$ ipython --no-banner

In [1]: import numpy as np

In [2]: np.set_printoptions(precision=2, suppress=True, linewidth=200)

In [3]: X = np.load("w.npy")

In [4]: print(X)
[[ 0 -1  0 -1 -1  2 -1  0  2]
 [ 0 -2  2  0  0  2 -1 -2  1]
 [ 0 -2 -1 -2 -1  0  2  1  2]
 [ 1 -2  0 -1  0  0 -2  2  0]
 [ 0 -1 -2 -1  2  0 -2  1  2]
 [-1  1  1 -2  0 -1 -2  0  0]
 [ 0 -1  0 -1 -1  2 -1  0  2]]

In [5]: # rows 0 and 6 are equal

In [6]: print(np.argsort(-np.linalg.norm(X, axis=0).round(6), kind="stable")[:3])
[6 8 1]

In [7]: print(np.linalg.matrix_rank(X, rtol=0.1))
6

In [8]: print(round(float(np.linalg.norm(X, 2) / np.linalg.norm(X)), 2))
0.65

In [9]: left, sv, Vh = np.linalg.svd(X)

In [10]: evecs = Vh[:(sv > 1e-8).sum()]

In [11]: rng = np.random.default_rng(12655)

In [12]: x0 = X[1] + 5 * X[3] + rng.integers(2) * np.eye(9)[3]

In [13]: print(x0)
[  5. -12.   2.  -4.   0.   2. -11.   8.   1.]

In [14]: print(np.linalg.matrix_rank(np.vstack([X, x0])))
7

In [15]: print(np.allclose(evecs.T @ evecs @ x0, x0))
False

In [16]: left, sv, Vh = np.linalg.svd(X)

In [17]: print(np.argmax(sv[:-1] / (sv[1:] + 1e-6)) + 1)
6

In [18]: B = left[:, :6] @ np.diag(sv[:6]) @ Vh[:6]

In [19]: print(B.round(2) + 0)
[[ 0. -1.  0. -1. -1.  2. -1.  0.  2.]
 [ 0. -2.  2.  0.  0.  2. -1. -2.  1.]
 [ 0. -2. -1. -2. -1.  0.  2.  1.  2.]
 [ 1. -2.  0. -1.  0.  0. -2.  2.  0.]
 [ 0. -1. -2. -1.  2.  0. -2.  1.  2.]
 [-1.  1.  1. -2.  0. -1. -2.  0.  0.]
 [ 0. -1.  0. -1. -1.  2. -1.  0.  2.]]

In [20]: print(np.linalg.matrix_rank(B))
6

In [21]: labels = rng.integers(0, 2, 8)

In [22]: E = np.array([[0, -1, -1, -1, -2, -1, 1, -2],
    ...:     [-1, 0, 2, 0, -2, 2, -2, 0],
    ...:     [-1, 1, 0, 2, 0, -2, -2, -2],
    ...:     [0, -1, 2, 2, 0, 1, 2, -1],
    ...:     [1, 2, 1, -1, 1, -2, -2, -2],
    ...:     [1, -1, 0, 2, 0, -2, 0, -1],
    ...:     [-1, -1, 1, 0, -1, 1, 0, -1],
    ...:     [2, 2, -2, 1, 0, 0, -2, 1]]) * (labels[:, None] == labels)

In [23]: print(E)
[[ 0  0 -1 -1  0  0  0  0]
 [ 0  0  0  0 -2  2 -2  0]
 [-1  0  0  2  0  0  0  0]
 [ 0  0  2  2  0  0  0  0]
 [ 0  2  0  0  1 -2 -2 -2]
 [ 0 -1  0  0  0 -2  0 -1]
 [ 0 -1  0  0 -1  1  0 -1]
 [ 0  2  0  0  0  0 -2  1]]

In [24]: rk = np.linalg.matrix_rank(E)

In [25]: print(rk)
7

In [26]: ns = np.linalg.svd(E)[2][rk:].T

In [27]: print(np.round(ns @ ns.T, 2) + 0)
[[ 0.67  0.   -0.33  0.33  0.    0.    0.    0.  ]
 [ 0.    0.    0.    0.    0.    0.    0.    0.  ]
 [-0.33  0.    0.17 -0.17  0.    0.    0.    0.  ]
 [ 0.33  0.   -0.17  0.17  0.    0.    0.    0.  ]
 [ 0.    0.    0.    0.    0.    0.    0.    0.  ]
 [ 0.    0.    0.    0.    0.    0.    0.    0.  ]
 [ 0.    0.    0.    0.    0.    0.    0.    0.  ]
 [ 0.    0.    0.    0.    0.    0.    0.    0.  ]]

In [28]: print(np.allclose(E @ ns, 0))
True

In [29]: print(np.round(E @ ns, 2) + 0)
[[0.]
 [0.]
 [0.]
 [0.]
 [0.]
 [0.]
 [0.]
 [0.]]

In [30]: t3 = np.stack([E, 3 * E, E[::-1]])

In [31]: print(np.linalg.norm(t3, axis=(1, 2)))
[ 7.94 23.81  7.94]

In [32]: print(np.linalg.matrix_rank(t3))
[7 7 7]

In [33]: print(t3.sum(axis=0))
[[ 0  2 -4 -4  0  0 -2  1]
 [ 0 -1  0  0 -9  9 -8 -1]
 [-4 -1  0  8  0 -2  0 -1]
 [ 0  2  8  8  1 -2 -2 -2]
 [ 0  8  2  2  4 -8 -8 -8]
 [-1 -4  0  2  0 -8  0 -4]
 [ 0 -4  0  0 -6  6 -2 -4]
 [ 0  8 -1 -1  0  0 -8  4]]

In [34]: print(np.linalg.matrix_rank(t3.reshape(3, -1)))
2

In [35]: print((t3 @ E.T).shape)
(3, 8, 8)

In [36]: print(t3.shape)
(3, 8, 8)

In [37]: print(np.linalg.det(t3))
[0. 0. 0.]

In [38]: m1 = np.loadtxt("a.csv", delimiter=",")

In [39]: print(m1)
[[ 5.32  0.01  6.59]
 [-0.48  0.03 -0.6 ]
 [-3.32  0.   -4.18]
 [ 0.54 -0.02  0.64]
 [ 3.64  0.01  4.54]
 [-5.6  -0.01 -7.  ]
 [ 5.21 -0.01  6.49]
 [ 3.33 -0.01  4.13]
 [-5.76  0.   -7.19]
 [-3.12  0.04 -3.88]
 [-2.1  -0.01 -2.68]
 [-6.61  0.   -8.28]
 [-1.92  0.01 -2.44]
 [ 3.88 -0.02  4.91]
 [ 1.79  0.    2.2 ]
 [-6.15  0.   -7.73]
 [-3.78 -0.02 -4.79]
 [ 7.    0.02  8.74]
 [ 8.28 -0.02 10.3 ]
 [-5.73  0.   -7.18]
 [ 2.2   0.    2.75]
 [-1.45  0.   -1.84]
 [-2.53  0.02 -3.17]
 [-3.22  0.   -4.07]
 [ 0.79 -0.01  0.94]
 [ 0.48  0.    0.57]
 [ 2.99  0.01  3.76]
 [ 1.04 -0.03  1.28]
 [-7.76 -0.01 -9.66]
 [ 4.55 -0.01  5.71]
 [ 2.16 -0.02  2.68]
 [-0.26  0.01 -0.3 ]
 [-0.18  0.   -0.2 ]
 [ 0.96 -0.01  1.23]
 [ 0.62  0.02  0.78]
 [-2.61  0.03 -3.24]
 [ 1.42  0.05  1.77]]

In [40]: x0 = np.array([1, 3, 1])

In [41]: target = m1 @ x0

In [42]: print(np.round(np.linalg.pinv(m1) @ m1, 2) + 0)
[[1. 0. 0.]
 [0. 1. 0.]
 [0. 0. 1.]]

In [43]: print(np.linalg.solve(m1.T @ m1, m1.T @ target))
[1. 3. 1.]

In [44]: target = target + 0.05 * rng.normal(size=37)

In [45]: print(target)
[ 11.94  -1.04  -7.56   1.18   8.26 -12.63  11.67   7.45 -12.86  -6.98  -4.89 -14.82  -4.32   8.75   4.09 -13.89  -8.65  15.88  18.57 -12.95   4.92  -3.28  -5.66  -7.31   1.69   1.02   6.78   2.25
 -17.42  10.25   4.77  -0.45  -0.38   2.17   1.52  -5.77   3.27]

In [46]: coef, *_ = np.linalg.lstsq(m1, target)

In [47]: print(np.round(np.linalg.norm(target - m1 @ coef), 2))
0.27

In [48]: print([round(float(np.linalg.norm(np.linalg.solve(m1.T @ m1 + lam * np.eye(3), m1.T @ target))), 2) for lam in (0, 1, 10, 100)])
[2.7, 1.41, 1.4, 1.32]
